>>> import numpy as np
>>> from numpy import linalg as LA
>>> np.set_printoptions(precision=2, suppress=True, linewidth=160)
>>> def tidy(a):
...     return np.round(a, 2) + 0
... 
>>> X = np.load("block1.npy")
>>> print(X)
[[ 4. -2. -4.  2.]
 [ 0.  0.  0.  0.]
 [ 4. -3. -5.  3.]
 [ 4. -4. -6.  4.]]
>>> print(tidy(LA.norm(X, axis=1)))
[6.32 0.   7.68 9.17]
>>> print(X[2] @ X[0])
48.0
>>> print(tidy(LA.norm(X[2], 1)), tidy(LA.norm(X[2], np.inf)))
15.0 5.0
>>> Uu, sig, Vh = LA.svd(X)
>>> print(tidy(sig))
[13.46  1.36  0.    0.  ]
>>> out = Uu[:, :2] @ np.diag(sig[:2]) @ Vh[:2]
>>> print(tidy(out))
[[ 4. -2. -4.  2.]
 [ 0.  0.  0.  0.]
 [ 4. -3. -5.  3.]
 [ 4. -4. -6.  4.]]
>>> print(tidy(np.abs(X - out).max()))
0.0
>>> print(tidy(LA.norm(X - out, 2)), tidy(sig[2]))
0.0 0.0
>>> W0 = np.array([[1, 0, -1, 2], [0, 1, 0, -1], [-1, 0, 1, 0], [2, -1, 0, 1]])
>>> print(tidy(np.poly(W0)))
[ 1. -4.  0.  8. -4.]
>>> print(np.kron(np.eye(2, dtype=int), W0))
[[ 1  0 -1  2  0  0  0  0]
 [ 0  1  0 -1  0  0  0  0]
 [-1  0  1  0  0  0  0  0]
 [ 2 -1  0  1  0  0  0  0]
 [ 0  0  0  0  1  0 -1  2]
 [ 0  0  0  0  0  1  0 -1]
 [ 0  0  0  0 -1  0  1  0]
 [ 0  0  0  0  2 -1  0  1]]
>>> print(tidy(LA.det(2 * W0)), tidy(LA.det(W0)))
-64.0 -4.0
>>> print(tidy(LA.eigvals(W0).sum().real))
4.0
>>> print(np.all(LA.eigvalsh(W0) > 0))
False
>>> print(tidy(LA.eigvalsh(W0).min()))
-1.41
>>> print([round(float(LA.det(W0[:i, :i])), 2) + 0 for i in range(1, 5)])
[1.0, 1.0, 0.0, -4.0]
>>> rng = np.random.default_rng(14229)
>>> z = rng.permutation(4)
>>> print(z)
[3 0 1 2]
>>> out = W0[z][:, z]
>>> print(tidy(np.sort(np.abs(LA.eigvals(out)))))
[0.59 1.41 1.41 3.41]
>>> print(np.trace(out))
4
>>> arr = np.array([[1, 3, 0, 0], [2, 2, 0, 0], [0, 0, 1, 3], [0, 0, 2, 2]])
>>> evals, V = LA.eig(arr)
>>> print(tidy(np.sort(LA.eigvals(arr.T))))
[-1. -1.  4.  4.]
>>> print(np.prod(evals))
16.0
>>> print(tidy(np.sort(LA.eigvals(LA.inv(arr)))))
[-1.   -1.    0.25  0.25]
>>> z = rng.permutation(4)
>>> out = arr[:, z] * rng.choice([-1, 1], 4)
>>> print(out)
[[3 0 1 0]
 [2 0 2 0]
 [0 3 0 1]
 [0 2 0 2]]
>>> Uu, _, Vh = LA.svd(arr.T @ out)
>>> print(tidy(Uu @ Vh))
[[0. 0. 1. 0.]
 [1. 0. 0. 0.]
 [0. 0. 0. 1.]
 [0. 1. 0. 0.]]
>>> feats = np.array([[-15.05, -34.25, -35.65],
...     [-14.28, -32.82, -33.75],
...     [-11.85, -28.15, -27.57],
...     [-10.43, -25.35, -23.91],
...     [-8.7, -21.78, -19.3],
...     [-8.52, -21.41, -18.83],
...     [-4.33, -11.7, -6.99],
...     [-2.68, -7.0, -2.03],
...     [-1.03, -1.63, 1.09],
...     [-0.77, -1.05, 0.91],
...     [0.38, 0.34, -0.46],
...     [0.4, 0.36, -0.49],
...     [20.41, 11.15, -4.13],
...     [39.1, 22.36, 1.97],
...     [44.94, 26.04, 4.55]])
>>> cent = feats[[7, 10]].astype(float)
>>> for _ in range(4):
...     z = LA.norm(feats[:, None] - cent, axis=-1).argmin(axis=1)
...     cent = np.array([feats[z == j].mean(axis=0) for j in range(2)])
... 
>>> print(z)
[0 0 0 0 0 0 0 1 1 1 1 1 1 1 1]
>>> print(tidy(cent))
[[-10.45 -25.07 -23.71]
 [ 12.59   6.32   0.18]]
>>> J = np.array([[-6, -3, -6, -6], [-2, -1, -2, -2]])
>>> r = LA.matrix_rank(J)
>>> print(r)
1
>>> ns = LA.svd(J)[2][r:].T
>>> print(tidy(J @ ns))
[[0. 0. 0.]
 [0. 0. 0.]]
>>> print(ns.shape)
(4, 3)
>>> print([int(LA.matrix_rank(J[:, :j + 1])) for j in range(4)])
[1, 1, 1, 1]
>>> print(np.allclose(J @ ns, 0))
True
>>> m1 = np.array([[-7.5, 6.47, -1.39],
...     [8.26, -5.26, 2.04],
...     [-0.06, 9.92, 1.26],
...     [5.78, -7.7, 2.71],
...     [9.79, -1.78, -1.01],
...     [-7.73, -4.72, -4.23],
...     [-2.4, 9.37, 2.52],
...     [9.13, 3.66, 1.81],
...     [9.31, -3.06, -1.99],
...     [-5.82, -7.32, 3.54],
...     [7.52, -0.62, 6.56],
...     [-8.16, -2.88, 5.01],
...     [-7.68, 0.7, 6.36],
...     [7.07, -1.23, 6.96],
...     [-6.48, 5.25, 5.52],
...     [0.96, 8.59, -5.02],
...     [0.27, 8.92, 4.51]])
>>> r = LA.matrix_rank(X)
>>> print(r)
2
>>> ns = LA.svd(X)[2][r:].T
>>> print(np.allclose(X @ ns, 0))
True
>>> print(LA.matrix_rank(X.T @ X), LA.matrix_rank(X @ X.T))
2 2
>>> print([int(LA.matrix_rank(X[:i])) for i in range(1, len(X) + 1)])
[1, 1, 2, 2]
>>> print(ns.shape)
(4, 2)
>>> F = np.load("sample0.npy")
>>> print(F)
[[ 26.   -0.7  -2.3   1. ]
 [-10.    0.7   0.4   0. ]
 [ 54.   -0.4   0.3   1.6]]
>>> # column 0 is much longer than the rest
>>> x0 = np.array([5, -6, -8, -9])
>>> print(tidy((F * x0).sum(axis=1)))
[143.6 -57.4 255.6]
>>> print(tidy(F @ x0))
[143.6 -57.4 255.6]
>>> print(np.sign((F @ x0).round(6)))
[ 1. -1.  1.]
>>> print(LA.norm(F @ x0) <= LA.norm(F, 2) * LA.norm(x0) + 1e-9)
True
>>> print(F @ np.ones(4))
[24.  -8.9 55.5]
>>> print(tidy(F * x0))
[[130.    4.2  18.4  -9. ]
 [-50.   -4.2  -3.2   0. ]
 [270.    2.4  -2.4 -14.4]]
>>> print(tidy(np.einsum("ij,j->i", F, x0)))
[143.6 -57.4 255.6]
>>> print(F.ravel(order="F"))
[ 26.  -10.   54.   -0.7   0.7  -0.4  -2.3   0.4   0.3   1.    0.    1.6]
>>> print(F.reshape(-1, 2))
[[ 26.   -0.7]
 [ -2.3   1. ]
 [-10.    0.7]
 [  0.4   0. ]
 [ 54.   -0.4]
 [  0.3   1.6]]
>>> t3 = F.reshape(3, 2, -1)
>>> print(np.einsum("ihd,jhd->hij", t3, t3).shape)
(2, 3, 3)
>>> print(t3.shape)
(3, 2, 2)
>>> print(t3.transpose(1, 0, 2))
[[[ 26.   -0.7]
  [-10.    0.7]
  [ 54.   -0.4]]

 [[ -2.3   1. ]
  [  0.4   0. ]
  [  0.3   1.6]]]
>>> out = F / np.sqrt((F ** 2).mean(axis=1, keepdims=True))
>>> print(LA.matrix_rank(F - F.mean(axis=1, keepdims=True)))
3
>>> print(tidy(LA.norm(out, axis=1)))
[2. 2. 2.]
>>> out = np.array([[2, 0, 0], [1, 3, 1], [2, 3, 2], [3, 2, 0]])
>>> print(tidy(np.einsum("ij,ij->i", F, F)))
[ 682.78  100.65 2918.81]
>>> print(tidy(F @ out))
[[ 49.7  -7.   -5.3]
 [-18.5   3.3   1.5]
 [113.    2.9   0.2]]
>>> print(tidy(np.einsum("ij->j", F)))
[70.  -0.4 -1.6  2.6]
>>> print(np.vstack([F, out.T]).shape)
(6, 4)
>>> t = np.sort(rng.uniform(-2, 2, 13))
>>> K = np.c_[t, t ** 2, t ** 3] @ np.array([[3, 0, 0], [0, 3, 1], [3, 3, 3]])
>>> print(tidy(K))
[[-17.79  -4.97 -10.26]
 [ -1.72   0.35  -0.09]
 [ -1.68   0.34  -0.08]
 [ -0.98   0.19   0.01]
 [ -0.76   0.13   0.02]
 [ -0.45   0.06   0.01]
 [  0.4    0.06   0.02]
 [  1.48   0.75   0.4 ]
 [  4.14   3.71   2.35]
 [  5.19   4.99   3.27]
 [ 16.6   19.36  14.36]
 [ 20.4   24.11  18.2 ]
 [ 28.45  34.09  26.41]]
>>> out = np.c_[K[:, :1] @ np.array([[2]]), np.array([3, 1, 3, -2, 2, 1, 3, -2, -1, -2, 3, -1, -1])]
>>> print(tidy(out))
[[-35.57   3.  ]
 [ -3.43   1.  ]
 [ -3.36   3.  ]
 [ -1.95  -2.  ]
 [ -1.51   2.  ]
 [ -0.9    1.  ]
 [  0.81   3.  ]
 [  2.96  -2.  ]
 [  8.29  -1.  ]
 [ 10.38  -2.  ]
 [ 33.21   3.  ]
 [ 40.8   -1.  ]
 [ 56.9   -1.  ]]
>>> print(LA.matrix_rank(out))
2
>>> print(tidy(LA.norm(out - K @ LA.lstsq(K, out)[0], axis=0)))
[0.   6.49]
>>> print(LA.matrix_rank(np.c_[K, out]))
4
>>> Ac = K - K.mean(axis=0)
>>> Uu, sig, Vh = LA.svd(Ac, full_matrices=False)
>>> print(np.abs(Uu[:, 0]).argmax())
12
>>> print(np.searchsorted(np.cumsum(sig ** 2) / (sig ** 2).sum(), 0.9) + 1)
1
>>> print(tidy(np.abs(Vh[-1])))
[0.37 0.35 0.86]
>>> print((np.sign(Uu[:, 0]) == np.sign(Uu[0, 0])).astype(int))
[1 1 1 1 1 1 1 1 1 1 0 0 0]
>>> print(tidy(Ac.mean(axis=0)))
[0. 0. 0.]
